$ python -q
>>> import numpy as np
>>> np.set_printoptions(suppress=True, linewidth=200)
>>> F = np.load("case13.npy")
>>> F
array([[ 0.4, -2. ,  1. , -0.3],
       [-1.3,  1.2, -1.4,  1.3],
       [ 0.1,  1.6, -1.8, -0.8],
       [ 1.1,  1.4,  0. , -0.1],
       [-1. , -0.4,  1.1, -1.7],
       [ 0.9,  0.2,  0.3, -0.1]])
>>> A2 = F / np.linalg.norm(F, axis=1, keepdims=True)
>>> G = A2 @ A2.T
>>> (np.abs(G) > 0.9).astype(int)
array([[1, 0, 0, 0, 0, 0],
       [0, 1, 0, 0, 0, 0],
       [0, 0, 1, 0, 0, 0],
       [0, 0, 0, 1, 0, 0],
       [0, 0, 0, 0, 1, 0],
       [0, 0, 0, 0, 0, 1]])
>>> G[2].round(2)
array([-0.81,  0.49,  1.  ,  0.54, -0.23, -0.02])
>>> data = np.loadtxt("sample6.csv", delimiter=",")
>>> data
array([[ 1., -5., -5.],
       [-5.,  1., -5.],
       [-5., -5.,  1.]])
>>> # symmetric
>>> (data - data.T) / 2
array([[0., 0., 0.],
       [0., 0., 0.],
       [0., 0., 0.]])
>>> print(data @ data)
[[51. 15. 15.]
 [15. 51. 15.]
 [15. 15. 51.]]
>>> np.round(np.linalg.matrix_power(data, 2), 2)
array([[51., 15., 15.],
       [15., 51., 15.],
       [15., 15., 51.]])
>>> np.round(np.sort(np.abs(np.linalg.eigvals(data))), 2)
array([6., 6., 9.])
>>> print(np.trace(data))
3.0
>>> K = np.load("a.npy")
>>> print(K)
[[ 0.  1.  0.]
 [ 0.  2.  0.]
 [ 0.  0. -1.]]
>>> np.trace(K)
np.float64(1.0)
>>> (K - K.T) / 2
array([[ 0. ,  0.5,  0. ],
       [-0.5,  0. ,  0. ],
       [ 0. ,  0. ,  0. ]])
>>> np.round(np.linalg.matrix_power(K, 2), 2)
array([[0., 2., 0.],
       [0., 4., 0.],
       [0., 0., 1.]])
>>> np.round(np.linalg.det(K), 2)
np.float64(0.0)
>>> np.round(np.sort(np.abs(np.linalg.eigvals(K))), 2)
array([0., 1., 2.])
>>> np.allclose(K @ K.T, K.T @ K)
False
>>> np.allclose(K, K.T)
False
>>> u = np.array([2, 3, 3])
>>> np.cross(K[0, :3], K[2, :3])
array([-1.,  0.,  0.])
>>> np.array([np.convolve(row, u, "same") for row in K])
array([[ 2.,  3.,  3.],
       [ 4.,  6.,  6.],
       [ 0., -2., -3.]])
>>> w, evecs = np.linalg.eigh(data)
>>> print((w > 1e-8).sum(), (w < -1e-8).sum())
2 1
>>> w.round(2)
array([-9.,  6.,  6.])
>>> np.round(evecs @ np.diag(w) @ evecs.T, 2)
array([[ 1., -5., -5.],
       [-5.,  1., -5.],
       [-5., -5.,  1.]])
>>> np.round(evecs.T @ data @ evecs, 2) + 0
array([[-9.,  0.,  0.],
       [ 0.,  6.,  0.],
       [ 0.,  0.,  6.]])
>>> np.round(np.linalg.eigvalsh(data @ data), 2)
array([36., 36., 81.])
>>> round(float(w.sum()), 2), np.trace(data)
(3.0, np.float64(3.0))
>>> print(np.unique(w.round(6) + 0, return_counts=True)[1])
[1 2]
>>> round(np.linalg.norm(K, 2) / np.linalg.norm(K), 2)
np.float64(0.91)
>>> np.linalg.cond(K) > 100
np.True_
>>> np.linalg.matrix_rank(K, rtol=0.1)
np.int64(2)
>>> [round(float(x), 2) for x in np.linalg.svd(K, compute_uv=False)[:3]]
[2.24, 1.0, 0.0]
>>> print(round(float(np.linalg.eigvalsh(data).min()), 2))
-9.0
>>> W0 = np.load("layer15.npy")
>>> W0
array([[ 6, -2,  4,  1],
       [-2,  6, -2,  4],
       [ 4, -2,  6, -2],
       [ 1,  4, -2,  6]])
>>> x = np.array([-9, 5, 4, -9])
>>> y = W0 @ x
>>> y
array([-57,   4,  -4, -51])
>>> print(np.round(np.linalg.solve(W0.T, W0[0]), 2) + 0)
[1. 0. 0. 0.]
>>> np.round(np.linalg.solve(W0, y), 2)
array([-9.,  5.,  4., -9.])
>>> np.round(np.linalg.solve(W0, y + W0[:, 0]), 2)
array([-8.,  5.,  4., -9.])
>>> np.round(np.linalg.solve(W0, 4 * y), 2)
array([-36.,  20.,  16., -36.])
>>> x = np.ones(4)
>>> for _ in range(7):
...     x = W0 @ x
...     x /= np.linalg.norm(x)
...     print(round(x @ W0 @ x, 2))
... 
7.92
7.99
8.0
8.0
8.0
8.0
8.0
>>> np.round(np.linalg.eigvalsh(W0)[-1], 2)
np.float64(12.68)
>>> feats = np.loadtxt("w.csv", delimiter=",")
>>> print(feats.round(2))
[[0.5  0.5  0.   0.   0.  ]
 [0.   0.33 0.33 0.33 0.  ]
 [0.5  0.   0.5  0.   0.  ]
 [0.   0.   0.   1.   0.  ]
 [0.   0.   0.   0.   1.  ]]
>>> # row-stochastic, so 1 is an eigenvalue
>>> proj = np.triu(np.array([[5, 5, 3, 1, 4],
...     [0, 0, 2, 1, 1],
...     [2, 1, 3, 0, 4],
...     [1, 0, 4, 3, 2],
...     [3, 3, 1, 2, 5]]), 1) + np.eye(5)
>>> A2 = proj @ feats @ np.linalg.inv(proj)
>>> np.round(proj @ feats - feats @ proj, 2)
array([[ 1.5 , -0.83,  0.67,  1.67,  1.5 ],
       [ 1.  ,  0.  ,  0.33,  0.67, -1.33],
       [ 0.  , -2.5 , -1.5 , -0.5 ,  0.  ],
       [ 0.  ,  0.  ,  0.  ,  0.  ,  0.  ],
       [ 0.  ,  0.  ,  0.  ,  0.  ,  0.  ]])
>>> np.round(np.linalg.det(A2), 2)
np.float64(0.17)
